$ python3 -q
>>> import numpy as np
>>> np.set_printoptions(precision=3, suppress=True, linewidth=120)
>>> m1 = np.load("block11.npy")
>>> m1
array([[0., 1., 1., 1., 1., 1., 1., 1., 1., 1., 1., 1., 1.],
       [1., 0., 1., 1., 1., 1., 1., 1., 1., 1., 1., 1., 1.],
       [1., 1., 0., 1., 1., 1., 1., 1., 1., 1., 1., 1., 1.],
       [1., 1., 1., 0., 1., 1., 1., 1., 1., 1., 1., 1., 1.],
       [1., 1., 1., 1., 0., 1., 1., 1., 1., 1., 1., 1., 1.],
       [1., 1., 1., 1., 1., 0., 1., 1., 1., 1., 1., 1., 1.],
       [1., 1., 1., 1., 1., 1., 0., 1., 1., 1., 1., 1., 1.],
       [1., 1., 1., 1., 1., 1., 1., 0., 1., 1., 1., 1., 1.],
       [1., 1., 1., 1., 1., 1., 1., 1., 0., 1., 1., 1., 1.],
       [1., 1., 1., 1., 1., 1., 1., 1., 1., 0., 1., 1., 1.],
       [1., 1., 1., 1., 1., 1., 1., 1., 1., 1., 0., 1., 1.],
       [1., 1., 1., 1., 1., 1., 1., 1., 1., 1., 1., 0., 1.],
       [1., 1., 1., 1., 1., 1., 1., 1., 1., 1., 1., 1., 0.]])
>>> # equal to its transpose
>>> [round(float(np.linalg.det(m1[:i, :i])), 2) + 0 for i in range(1, 14)]
[0.0, -1.0, 2.0, -3.0, 4.0, -5.0, 6.0, -7.0, 8.0, -9.0, 10.0, -11.0, 12.0]
>>> np.all(np.linalg.eigvalsh(m1) > 0)
np.False_
>>> arr = np.loadtxt("x.csv", delimiter=",")
>>> arr
array([[-0.8  ,  0.7  , -0.9  , -0.7  , -1.2  , -0.1  ,  0.5  ],
       [ 0.9  , -1.   ,  0.1  ,  1.1  , -1.9  , -0.9  ,  0.2  ],
       [-0.3  ,  1.7  ,  1.7  , -0.4  , -1.2  ,  1.3  ,  0.9  ],
       [-0.3  ,  1.7  ,  1.   , -0.1  , -1.1  ,  0.3  , -0.7  ],
       [ 0.5  , -0.5  , -0.8  ,  0.2  ,  0.   ,  2.6  ,  0.5  ],
       [-0.5  ,  0.4  , -0.2  , -0.3  , -0.7  ,  0.4  ,  1.8  ],
       [-0.3  , -1.4  ,  1.3  , -0.1  ,  0.5  ,  2.2  ,  0.2  ],
       [ 0.   ,  0.2  ,  0.7  , -1.6  , -0.2  , -0.1  , -2.1  ],
       [ 1.5  , -0.8  , -1.4  , -0.7  ,  0.2  ,  1.3  , -1.   ],
       [-1.5  , -0.9  ,  1.9  ,  0.   , -0.8  , -0.2  , -1.6  ],
       [-0.7  ,  0.5  , -0.3  , -1.7  , -1.4  ,  0.9  , -0.6  ],
       [ 1.2  ,  0.9  ,  0.6  ,  0.2  , -0.9  , -0.4  , -0.4  ],
       [-0.43 ,  0.248,  0.774, -1.249, -0.526,  0.077, -1.779],
       [-1.6  , -0.6  ,  1.   ,  1.3  ,  1.1  ,  0.6  , -1.9  ]])
>>> hat = arr @ np.linalg.solve(arr.T @ arr, arr.T)
>>> np.allclose(hat @ hat, hat)
True
>>> np.linalg.matrix_rank(np.eye(14) - hat)
np.int64(7)
>>> data = np.load("m.npy")
>>> data
array([[-1.236,  2.041, -0.851,  0.017,  1.031, -1.163,  0.221,  1.756,  0.12 , -0.769],
       [ 2.041,  1.056,  0.917, -1.126,  1.06 ,  0.936, -2.59 , -0.3  ,  0.155,  0.137],
       [-0.851,  0.917,  1.707,  0.294,  1.666,  0.244,  1.057, -1.932,  0.061,  0.886],
       [ 0.017, -1.126,  0.294,  0.966,  0.162,  0.849,  0.233, -0.994, -0.428, -1.508],
       [ 1.031,  1.06 ,  1.666,  0.162, -2.708, -0.246,  0.422, -0.493, -0.734, -0.434],
       [-1.163,  0.936,  0.244,  0.849, -0.246, -2.94 , -0.318, -0.743,  0.394,  0.556],
       [ 0.221, -2.59 ,  1.057,  0.233,  0.422, -0.318, -0.726,  0.366,  0.876, -0.316],
       [ 1.756, -0.3  , -1.932, -0.994, -0.493, -0.743,  0.366, -1.296,  0.28 , -0.45 ],
       [ 0.12 ,  0.155,  0.061, -0.428, -0.734,  0.394,  0.876,  0.28 ,  3.082,  1.668],
       [-0.769,  0.137,  0.886, -1.508, -0.434,  0.556, -0.316, -0.45 ,  1.668, -2.906]])
>>> [round(float(np.linalg.det(data[:i, :i])), 2) + 0 for i in range(1, 11)]
[-1.24, -5.47, -12.25, -8.36, 43.06, -98.27, 12.54, 1422.36, 4567.59, -46080.76]
>>> np.all(np.linalg.eigvalsh(data) > 0)
np.False_
>>> try:
...     np.linalg.cholesky(data)
... except np.linalg.LinAlgError as e:
...     print("failed:", e)
... 
failed: Matrix is not positive definite
>>> vals, V = np.linalg.eigvalsh(data)
Traceback (most recent call last):
  File "<python-input-17>", line 1, in <module>
    vals, V = np.linalg.eigvalsh(data)
    ^^^^^^^
ValueError: too many values to unpack (expected 2)
>>> vals, V = np.linalg.eigh(data)
>>> np.round(vals.sum(), 3), np.round(np.trace(data), 3)
(np.float64(-5.001), np.float64(-5.001))
>>> np.linalg.eigvalsh(data + 5 * np.eye(10))
array([-0.001,  1.   ,  1.001,  1.999,  2.   ,  5.999,  6.001,  8.999,  9.   ,  9.   ])
>>> np.linalg.svd(data, compute_uv=False)
array([5.001, 4.   , 4.   , 4.   , 3.999, 3.999, 3.001, 3.   , 1.001, 0.999])
>>> V @ np.diag(vals) @ V.T
array([[-1.236,  2.041, -0.851,  0.017,  1.031, -1.163,  0.221,  1.756,  0.12 , -0.769],
       [ 2.041,  1.056,  0.917, -1.126,  1.06 ,  0.936, -2.59 , -0.3  ,  0.155,  0.137],
       [-0.851,  0.917,  1.707,  0.294,  1.666,  0.244,  1.057, -1.932,  0.061,  0.886],
       [ 0.017, -1.126,  0.294,  0.966,  0.162,  0.849,  0.233, -0.994, -0.428, -1.508],
       [ 1.031,  1.06 ,  1.666,  0.162, -2.708, -0.246,  0.422, -0.493, -0.734, -0.434],
       [-1.163,  0.936,  0.244,  0.849, -0.246, -2.94 , -0.318, -0.743,  0.394,  0.556],
       [ 0.221, -2.59 ,  1.057,  0.233,  0.422, -0.318, -0.726,  0.366,  0.876, -0.316],
       [ 1.756, -0.3  , -1.932, -0.994, -0.493, -0.743,  0.366, -1.296,  0.28 , -0.45 ],
       [ 0.12 ,  0.155,  0.061, -0.428, -0.734,  0.394,  0.876,  0.28 ,  3.082,  1.668],
       [-0.769,  0.137,  0.886, -1.508, -0.434,  0.556, -0.316, -0.45 ,  1.668, -2.906]])
>>> vals
array([-5.001, -4.   , -3.999, -3.001, -3.   ,  0.999,  1.001,  3.999,  4.   ,  4.   ])
